$ ipython --no-banner

In [1]: import numpy as np

In [2]: from numpy import linalg as LA

In [3]: np.set_printoptions(suppress=True, linewidth=200)

In [4]: def rnd(a):
   ...:     return np.round(a, 3) + 0
   ...: 

In [5]: data = np.loadtxt("arr.csv", delimiter=",")

In [6]: rnd(data)
Out[6]: 
array([[ 0.818, -0.545, -0.182],
       [-0.545, -0.636, -0.545],
       [-0.182, -0.545,  0.818]])

In [7]: x = np.array([0, 4, 5])

In [8]: 3 - LA.matrix_rank(data - np.eye(3), tol=1e-8)
Out[8]: np.int64(2)

In [9]: rnd(data.T @ (data @ x))
Out[9]: array([0., 4., 5.])

In [10]: ev, vecs = LA.eig(data)

In [11]: rnd(np.sort(LA.eigvals(data.T)))
Out[11]: array([-1.,  1.,  1.])

In [12]: np.prod(ev)
Out[12]: np.float64(-1.0)

In [13]: rnd(np.sort(LA.eigvals(data @ data)))
Out[13]: array([1., 1., 1.])

In [14]: rnd(data @ vecs[:, 0] - ev[0] * vecs[:, 0])
Out[14]: array([0., 0., 0.])

In [15]: mat = np.load("run14.npy")

In [16]: mat
Out[16]: 
array([[1.  , 0.  , 0.  , 0.  ],
       [0.25, 0.5 , 0.25, 0.  ],
       [0.  , 0.  , 1.  , 0.  ],
       [0.  , 0.25, 0.25, 0.5 ]])

In [17]: f = np.array([0, 1, -1, -2])

In [18]: other = mat + np.outer(f, np.eye(4)[0])

In [19]: LA.matrix_rank(LA.inv(other) - LA.inv(mat), tol=1e-8)
Out[19]: np.int64(1)

In [20]: m1 = np.loadtxt("case5.csv", delimiter=",")

In [21]: rnd(m1)
Out[21]: 
array([[ 0.305, -0.326, -0.326],
       [-0.326,  0.347,  0.347],
       [-0.326,  0.347,  0.347]])

In [22]: rank = LA.matrix_rank(m1)

In [23]: rank
Out[23]: np.int64(1)

In [24]: N = LA.svd(m1)[2][rank:].T

In [25]: [int(LA.matrix_rank(m1[:, :j + 1])) for j in range(3)]
Out[25]: [1, 1, 1]

In [26]: rnd(LA.norm(m1, 2) / LA.norm(m1))
Out[26]: np.float64(1.0)

In [27]: [round(float(x), 3) for x in LA.svd(m1, compute_uv=False)[:3]]
Out[27]: [1.0, 0.0, 0.0]

In [28]: np.argsort(-LA.norm(m1, axis=0).round(6), kind="stable")[:3]
Out[28]: array([1, 2, 0])

In [29]: rnd(LA.matrix_power(mat, 100))
Out[29]: 
array([[1.  , 0.  , 0.  , 0.  ],
       [0.5 , 0.  , 0.5 , 0.  ],
       [0.  , 0.  , 1.  , 0.  ],
       [0.25, 0.  , 0.75, 0.  ]])

In [30]: rnd(LA.matrix_power(mat, 2))
Out[30]: 
array([[1.   , 0.   , 0.   , 0.   ],
       [0.375, 0.25 , 0.375, 0.   ],
       [0.   , 0.   , 1.   , 0.   ],
       [0.062, 0.25 , 0.438, 0.25 ]])

In [31]: pr = np.eye(4)[1]

In [32]: for _ in range(4):
    ...:     pr = pr @ mat
    ...:     print(pr.round(3))
    ...: 
[0.25 0.5  0.25 0.  ]
[0.375 0.25  0.375 0.   ]
[0.438 0.125 0.438 0.   ]
[0.469 0.062 0.469 0.   ]

In [33]: arr = np.load("w.npy")

In [34]: arr
Out[34]: 
array([[-1, -1, -1, -1],
       [-1, -2, -2, -2],
       [-1, -2, -3, -3],
       [-1, -2, -3, -4]])

In [35]: rng = np.random.default_rng(21)

In [36]: idx = rng.permutation(4)

In [37]: idx
Out[37]: array([0, 1, 3, 2])

In [38]: other = arr[idx][:, idx]

In [39]: np.allclose(other, arr)
Out[39]: False

In [40]: other
Out[40]: 
array([[-1, -1, -1, -1],
       [-1, -2, -2, -2],
       [-1, -2, -4, -3],
       [-1, -2, -3, -3]])

In [41]: np.diag(other)
Out[41]: array([-1, -2, -4, -3])

In [42]: rnd(np.sort(np.abs(LA.eigvals(other))))
Out[42]: array([0.283, 0.426, 1.   , 8.291])

In [43]: ev, vecs = LA.eigh(arr)

In [44]: x = np.array([3, 9, 1, 6])

In [45]: rnd(x @ arr @ x / (x @ x)), rnd(ev[0]), rnd(ev[-1])
Out[45]: (np.float64(-5.528), np.float64(-8.291), np.float64(-0.283))

In [46]: x @ arr @ x
Out[46]: np.int64(-702)

In [47]: rnd(LA.eigvalsh(arr[1:, 1:]))
Out[47]: array([-7.892, -0.786, -0.323])

In [48]: feats = np.array([[4, 0], [0, 8]])

In [49]: feats
Out[49]: 
array([[4, 0],
       [0, 8]])

In [50]: ev, vecs = LA.eig(mat)

In [51]: rnd(np.sort(LA.eigvals(mat @ mat)))
Out[51]: array([0.25, 0.25, 1.  , 1.  ])

In [52]: ev
Out[52]: array([0.5, 0.5, 1. , 1. ])

In [53]: np.prod(ev)
Out[53]: np.float64(0.25)

In [54]: rnd(np.sort(LA.eigvals(mat.T)))
Out[54]: array([0.5, 0.5, 1. , 1. ])

In [55]: mat @ vecs[:, 0] - ev[0] * vecs[:, 0]
Out[55]: array([0., 0., 0., 0.])

In [56]: rnd(np.sort(LA.eigvals(LA.inv(mat))))
Out[56]: array([1., 1., 2., 2.])
